% ipython --no-banner

In [1]: import numpy as np

In [2]: np.set_printoptions(precision=3, suppress=True, linewidth=120)

In [3]: F = np.load("m.npy")

In [4]: F
Out[4]: 
array([[4, 4, 1],
       [3, 4, 2],
       [2, 0, 0]])

In [5]: x0 = np.array([2, 2, 3])

In [6]: rhs = F @ x0

In [7]: beta, lr = np.zeros(3), 1 / np.linalg.norm(F, 2) ** 2

In [8]: for i in range(30):
   ...:     beta -= lr * F.T @ (F @ beta - rhs)
   ...:     if i % 10 == 0: print(i, round(np.linalg.norm(F @ beta - rhs), 3))
   ...: 
0 1.774
10 1.388
20 1.174

In [9]: np.round(np.linalg.cond(F), 3)
Out[9]: np.float64(13.355)

In [10]: beta
Out[10]: array([1.909, 2.665, 1.436])

In [11]: Q, Rm = np.linalg.qr(F)

In [12]: np.round(Q.T @ Q, 3) + 0
Out[12]: 
array([[1., 0., 0.],
       [0., 1., 0.],
       [0., 0., 1.]])

In [13]: np.allclose(Rm.T @ Rm, F.T @ F)
Out[13]: True

In [14]: Q
Out[14]: 
array([[-0.743, -0.062, -0.667],
       [-0.557, -0.495,  0.667],
       [-0.371,  0.867,  0.333]])

In [15]: np.abs(np.diag(Rm))
Out[15]: array([5.385, 2.228, 0.667])

In [16]: np.trace(Q @ Q.T)
Out[16]: np.float64(3.0)

In [17]: Rm
Out[17]: 
array([[-5.385, -5.199, -1.857],
       [ 0.   , -2.228, -1.052],
       [ 0.   ,  0.   ,  0.667]])

In [18]: u, r1 = F[1], F[2]

In [19]: u @ u
Out[19]: np.int64(29)

In [20]: u @ r1
Out[20]: np.int64(6)

In [21]: p = (u @ r1) / (u @ u) * u

In [22]: p
Out[22]: array([0.621, 0.828, 0.414])

In [23]: np.linalg.matrix_rank(np.outer(u, r1))
Out[23]: np.int64(1)

In [24]: x0 = np.array([2, 2, 1])

In [25]: np.einsum("ij,j->i", F, x0)
Out[25]: array([17, 16,  4])

In [26]: F @ (2 * x0)
Out[26]: array([34, 32,  8])

In [27]: F * x0
Out[27]: 
array([[8, 8, 1],
       [6, 8, 2],
       [4, 0, 0]])

In [28]: F @ x0
Out[28]: array([17, 16,  4])

In [29]: (F * x0).sum(axis=1)
Out[29]: array([17, 16,  4])

In [30]: F @ np.ones(3)
Out[30]: array([9., 9., 2.])

In [31]: (F @ x0).argmax()
Out[31]: np.int64(0)

In [32]: feats = np.loadtxt("block18.csv", delimiter=",")

In [33]: feats
Out[33]: 
array([[-0.59 , -0.787,  0.508,  0.807, -0.008, -0.822],
       [-0.6  , -0.8  ,  0.5  ,  0.8  ,  0.   , -0.8  ],
       [ 1.   ,  0.2  ,  0.4  , -0.3  , -0.1  , -1.4  ],
       [-0.1  ,  1.5  , -0.1  , -0.5  ,  0.1  ,  0.5  ]])

In [34]: [round(float(x), 3) for x in np.linalg.svd(feats, compute_uv=False)[:3]]
Out[34]: [2.659, 1.777, 0.944]

In [35]: round(np.linalg.norm(feats, 2) / np.linalg.norm(feats), 3)
Out[35]: np.float64(0.797)

In [36]: rng = np.random.default_rng(413733)

In [37]: M2 = feats + rng.integers(-2, 3, (4, 3)) @ rng.integers(-2, 3, (3, 6))

In [38]: M2
Out[38]: 
array([[ 5.41 ,  1.213,  0.508,  8.807, -0.008, -0.822],
       [-6.6  , -2.8  ,  0.5  , -7.2  ,  0.   , -0.8  ],
       [ 3.   , -0.8  , -0.6  , -0.3  ,  4.9  ,  2.6  ],
       [ 1.9  ,  1.5  , -2.1  ,  3.5  , -1.9  , -3.5  ]])

In [39]: M2 - feats
Out[39]: 
array([[ 6.,  2.,  0.,  8.,  0.,  0.],
       [-6., -2.,  0., -8.,  0.,  0.],
       [ 2., -1., -1.,  0.,  5.,  4.],
       [ 2.,  0., -2.,  4., -2., -4.]])

In [40]: np.abs(M2 - feats).sum(axis=1)
Out[40]: array([16., 16., 13., 14.])

In [41]: C2 = M2.T @ M2

In [42]: round(float(np.trace(C2)), 3), round(float((M2 ** 2).sum()), 3)
Out[42]: (292.607, 292.607)

In [43]: U, sigma, Vt = np.linalg.svd(feats)

In [44]: sigma
Out[44]: array([2.659, 1.777, 0.944, 0.009])

In [45]: M2 = U[:, :3] @ np.diag(sigma[:3]) @ Vt[:3]

In [46]: round(float(np.abs(feats - M2).max()), 3)
Out[46]: 0.004

In [47]: round(np.linalg.norm(feats - M2, 2), 3), round(float(sigma[3]), 3)
Out[47]: (np.float64(0.009), 0.009)

In [48]: M2 = np.array([[1, 0, 2],
    ...:     [-2, 1, 2],
    ...:     [-1, -1, 1],
    ...:     [0, -2, -1],
    ...:     [2, 1, 2],
    ...:     [2, -1, 0]])

In [49]: np.vstack([feats, M2.T]).shape
Out[49]: (7, 6)

In [50]: np.linalg.matrix_rank(np.vstack([feats, M2.T]))
Out[50]: np.int64(6)

In [51]: M2.T @ feats.T
Out[51]: 
array([[-1.184, -1.1  , -2.8  , -1.8  ],
       [-2.095, -2.1  ,  1.7  ,  2.2  ],
       [-3.069, -3.1  ,  2.9  ,  3.4  ]])

In [52]: feats @ M2
Out[52]: 
array([[-1.184, -2.095, -3.069],
       [-1.1  , -2.1  , -3.1  ],
       [-2.8  ,  1.7  ,  2.9  ],
       [-1.8  ,  2.2  ,  3.4  ]])

In [53]: np.einsum("ij,ij->i", feats, feats)
Out[53]: array([2.553, 2.53 , 3.26 , 2.78 ])

In [54]: np.einsum("ij->j", feats)
Out[54]: array([-0.29 ,  0.113,  1.308,  0.807, -0.008, -2.522])

In [55]: np.linalg.matrix_rank(feats @ M2)
Out[55]: np.int64(3)

In [56]: W0 = np.loadtxt("dump.csv", delimiter=",")

In [57]: W0
Out[57]: 
array([[  4.,   3.,   7.,   3.,   2.],
       [  1.,   1.,   9.,  -3.,  -7.],
       [  5.,   0.,  11.,  -8.,   2.],
       [  0.,   5.,  20.,  -1.,   4.],
       [  2.,   6.,  28.,   1.,  -3.],
       [ -7.,   5.,  37.,   5.,   0.],
       [ -3.,   7.,  39.,   2.,  -4.],
       [  1.,  15.,  32.,   0.,  -5.],
       [ 10.,  13.,  39.,  -6.,   2.],
       [  4.,   6.,  33.,   0.,  -5.],
       [  0.,   3.,  42.,   4., -10.],
       [ -9.,   4.,  38.,   5.,  -6.],
       [ -3.,  12.,  38.,   2., -10.],
       [-11.,  14.,  33.,   6.,  -1.],
       [-17.,  10.,  30.,  12.,   2.],
       [-22.,  10.,  28.,  16.,   3.],
       [-15.,   9.,  24.,  13.,   3.],
       [-22.,  14.,  30.,  13.,   5.],
       [-23.,   6.,  28.,  18.,   1.],
       [-14.,   1.,  22.,  20.,  -1.],
       [-17.,   6.,  19.,  15.,   1.],
       [-25.,  13.,  22.,  14.,  -2.],
       [-20.,  19.,  30.,   7.,   6.],
       [-14.,  20.,  28.,  11.,   9.],
       [-18.,  28.,  23.,   5.,   8.],
       [-11.,  20.,  28.,  -3.,  16.],
       [ -5.,  25.,  26.,  -6.,  13.],
       [ -3.,  24.,  30., -12.,  18.],
       [-10.,  23.,  27.,  -9.,  22.],
       [ -8.,  15.,  19., -17.,  26.]])

In [58]: labels = W0[:, 3] > np.median(W0[:, 3])

In [59]: u = W0[labels].mean(axis=0) - W0[~labels].mean(axis=0)

In [60]: u
Out[60]: array([-14.533,  -0.867,   3.2  ,  14.733,  -3.533])

In [61]: Xc = W0 - W0.mean(axis=0)

In [62]: U, sigma, Vt = np.linalg.svd(Xc, full_matrices=False)

In [63]: np.abs(Vt[-1])
Out[63]: array([0.585, 0.108, 0.041, 0.676, 0.432])

In [64]: Vt[0] * np.sign(Vt[0, np.abs(Vt[0]).argmax()])
Out[64]: array([-0.53 , -0.202,  0.109,  0.724, -0.376])

In [65]: np.round(Xc.mean(axis=0), 3) + 0
Out[65]: array([0., 0., 0., 0., 0.])

In [66]: np.linalg.matrix_rank(Xc)
Out[66]: np.int64(5)

In [67]: np.abs(U[:, 0]).argmax()
Out[67]: np.int64(29)

In [68]: np.searchsorted(np.cumsum(sigma ** 2) / (sigma ** 2).sum(), 0.9) + 1
Out[68]: np.int64(3)

In [69]: np.abs(Vt[0]).argmax()
Out[69]: np.int64(3)
